$ python -q
>>> import numpy as np
>>> np.set_printoptions(precision=1, suppress=True, linewidth=160, floatmode="fixed")
>>> data = np.array([[-2, -2, 0, 1, -3],
...     [-2, -2, 0, 1, -3],
...     [-2, -2, 0, 1, -3],
...     [-3, -3, -1, 0, -4],
...     [-2, -2, 0, 1, -3],
...     [-2, -2, 0, 1, -3],
...     [-4, -4, -2, -1, -5],
...     [-3, -3, -1, 0, -4]])
>>> rank = np.linalg.matrix_rank(data)
>>> rank
np.int64(2)
>>> N = np.linalg.svd(data)[2][rank:].T
>>> np.round(N @ N.T, 1) + 0
array([[ 0.7, -0.3, -0.1,  0.0, -0.3],
       [-0.3,  0.7, -0.1,  0.0, -0.3],
       [-0.1, -0.1,  0.7, -0.4,  0.0],
       [ 0.0,  0.0, -0.4,  0.4,  0.2],
       [-0.3, -0.3,  0.0,  0.2,  0.5]])
>>> np.linalg.matrix_rank(data.T @ data), np.linalg.matrix_rank(data @ data.T)
(np.int64(2), np.int64(2))
>>> N.shape
(5, 3)
>>> out = np.array([[9, 5], [-3, -4], [1, -1]])
>>> A = np.block([[np.zeros((3, 3)), out], [out.T, np.zeros((2, 2))]])
>>> A
array([[ 0.0,  0.0,  0.0,  9.0,  5.0],
       [ 0.0,  0.0,  0.0, -3.0, -4.0],
       [ 0.0,  0.0,  0.0,  1.0, -1.0],
       [ 9.0, -3.0,  1.0,  0.0,  0.0],
       [ 5.0, -4.0, -1.0,  0.0,  0.0]])
>>> print(np.round(np.linalg.det(A[::-1]), 1))
0.0
>>> print(np.einsum("ii->", A))
0.0
>>> print(np.round(np.linalg.eigvals(A).sum().real, 1))
0.0
>>> round(np.linalg.det(A.T), 1)
np.float64(0.0)
>>> np.round(np.linalg.eigvals(A), 1) + 0
array([ 11.3, -11.3,   2.3,   0.0,  -2.3])
>>> K = np.loadtxt("x.csv", delimiter=",")
>>> K.round(1) + 0
array([[-0.2,  0.4,  0.1,  0.3, -0.1, -0.3,  0.4,  0.2,  0.2, -0.4,  0.2,  0.2,  0.1, -0.2,  0.3],
       [ 0.4, -0.2, -0.2,  0.3, -0.1, -0.3, -0.2, -0.1, -0.1, -0.2,  0.4, -0.4,  0.2, -0.3, -0.1],
       [ 0.2,  0.5,  0.0, -0.3,  0.4, -0.2, -0.1,  0.3,  0.1, -0.2, -0.1, -0.1, -0.2, -0.1, -0.5],
       [-0.1, -0.2, -0.6, -0.1, -0.2, -0.2, -0.1,  0.2,  0.6, -0.2, -0.3,  0.1,  0.0,  0.0,  0.0],
       [ 0.2,  0.2, -0.4, -0.3,  0.1,  0.1,  0.4, -0.4, -0.1, -0.2,  0.1,  0.0,  0.3,  0.3,  0.1],
       [-0.2, -0.1,  0.1,  0.0,  0.3, -0.5,  0.1, -0.6,  0.2,  0.3,  0.0,  0.1,  0.0,  0.0, -0.1],
       [ 0.2,  0.0,  0.0,  0.1,  0.1, -0.1, -0.2,  0.2,  0.1,  0.2,  0.3,  0.5,  0.5,  0.3, -0.3],
       [ 0.2, -0.2,  0.2,  0.0,  0.3,  0.3,  0.2,  0.0,  0.3,  0.0, -0.4,  0.0,  0.5, -0.4,  0.1],
       [-0.4, -0.1,  0.2, -0.2,  0.3, -0.1, -0.4, -0.1, -0.2, -0.5,  0.0,  0.0,  0.3,  0.2,  0.2],
       [-0.2,  0.0,  0.1, -0.3, -0.4,  0.3,  0.0, -0.3,  0.1, -0.3,  0.2,  0.3,  0.1, -0.4, -0.5],
       [ 0.0,  0.6,  0.0,  0.2, -0.3,  0.0, -0.4, -0.3,  0.1,  0.2, -0.3, -0.2,  0.3,  0.0,  0.1],
       [-0.4,  0.0,  0.1, -0.3, -0.1,  0.0,  0.1,  0.3,  0.2,  0.3,  0.4, -0.5,  0.3,  0.0,  0.0],
       [-0.4,  0.1, -0.5,  0.1,  0.1, -0.1,  0.1,  0.1, -0.5,  0.2, -0.2,  0.0,  0.2, -0.3, -0.2],
       [ 0.1, -0.1,  0.3, -0.2, -0.4, -0.4,  0.3,  0.1, -0.2, -0.1, -0.4, -0.1,  0.2,  0.2, -0.3],
       [ 0.2,  0.1,  0.0, -0.6, -0.1, -0.3, -0.3,  0.1, -0.2,  0.1,  0.1,  0.2,  0.0, -0.4,  0.4]])
>>> th = np.radians(30)
>>> r_ = np.eye(15)
>>> r_[2, 2] = r_[13, 13] = np.cos(th)
>>> r_[2, 13], r_[13, 2] = -np.sin(th), np.sin(th)
>>> out = K @ r_.T
>>> np.abs(out - K).max(axis=0)
array([0.0, 0.0, 0.2, 0.0, 0.0, 0.0, 0.0, 0.0, 0.0, 0.0, 0.0, 0.0, 0.0, 0.3, 0.0])
>>> np.linalg.svd(K, compute_uv=False), np.linalg.svd(out, compute_uv=False)
(array([1.0, 1.0, 1.0, 1.0, 1.0, 1.0, 1.0, 1.0, 1.0, 1.0, 1.0, 1.0, 1.0, 1.0, 1.0]), array([1.0, 1.0, 1.0, 1.0, 1.0, 1.0, 1.0, 1.0, 1.0, 1.0, 1.0, 1.0, 1.0, 1.0, 1.0]))
>>> print(np.allclose(np.linalg.norm(K, axis=1), np.linalg.norm(out, axis=1)))
True
>>> np.allclose(K @ K.T, out @ out.T)
True
